In [1]: import numpy as np

In [2]: np.set_printoptions(precision=2, suppress=True, linewidth=100)

In [3]: M = np.loadtxt("a.csv", delimiter=",")

In [4]: M
Out[4]: 
array([[ 22.08,   1.25,  17.85,   6.67,   5.04,  19.66,  11.41],
       [  4.54,  -6.47,   4.49,  -0.73,   1.51,   1.31,  -6.68],
       [-10.49,  -4.06,  -7.98,  -5.44,   5.72,   3.  ,  -1.78],
       [  9.16,   5.83,   6.37,  12.37,  -1.12,  -4.6 ,  -0.12],
       [  1.38,   0.23, -10.95,  -1.53,   7.82,   2.73,  -5.68],
       [ -6.1 ,   5.13,  -0.8 ,  -7.29,   4.44,  -8.28,  -9.44],
       [  1.86,   6.1 , -11.97,   1.38,   5.39,  -1.85,  -3.74],
       [ -2.94,   2.67, -25.8 ,   3.05,  10.22,  -3.7 ,  -7.21],
       [  3.19,  -0.37,  -3.3 ,  -3.96,   3.41, -10.  ,  -7.16],
       [  1.7 ,   8.32,   2.01,   2.89,   3.29,   4.27,  -1.83],
       [  5.65, -11.98,  16.3 ,   3.4 , -11.06,   9.94,   7.65],
       [  1.99, -15.57,  10.16,  -2.51,   9.89,  25.27,   0.6 ],
       [  4.35,   4.66,   0.85,   3.82,  -1.38,  -5.11,   6.13],
       [  3.62, -16.09,  17.3 ,  -2.92,   3.28,  19.34,   3.1 ],
       [ -0.44,   8.55,  -9.69,  -4.07,  -2.98, -27.44,  -9.67],
       [ -2.89,  -6.5 ,   7.81,  -6.54,  -3.35,  -2.86,   0.06],
       [  6.98, -11.93,  13.93,  -0.1 ,  -3.32,   0.77,  -5.72],
       [ -0.58,  -5.5 ,  -3.42,  -0.91,   1.79,  -3.3 ,  -0.97],
       [-12.98,  -8.91,  -3.24,  -8.07,  -3.19,  -1.66,  -4.7 ],
       [ -0.59, -13.31,  15.61,  -1.61,  -3.89,  16.82,  -1.79],
       [  0.03,  -3.73, -12.73,  10.07,   7.26,   3.06,  -1.23]])

In [5]: cent = M[[20, 14]].astype(float)

In [6]: for _ in range(5):
   ...:     idx = np.linalg.norm(M[:, None] - cent, axis=-1).argmin(axis=1)
   ...:     cent = np.array([M[idx == j].mean(axis=0) for j in range(2)])
   ...: 

In [7]: idx
Out[7]: array([0, 0, 1, 0, 1, 1, 1, 1, 1, 0, 0, 0, 0, 0, 1, 0, 0, 1, 1, 0, 1])

In [8]: np.bincount(idx)
Out[8]: array([11, 10])

In [9]: np.abs(cent[1] - cent[0]).argmax()
Out[9]: np.int64(2)

In [10]: cent[1] - cent[0]
Out[10]: array([ -7.85,   5.63, -19.23,  -3.02,   4.09, -12.45,  -6.32])
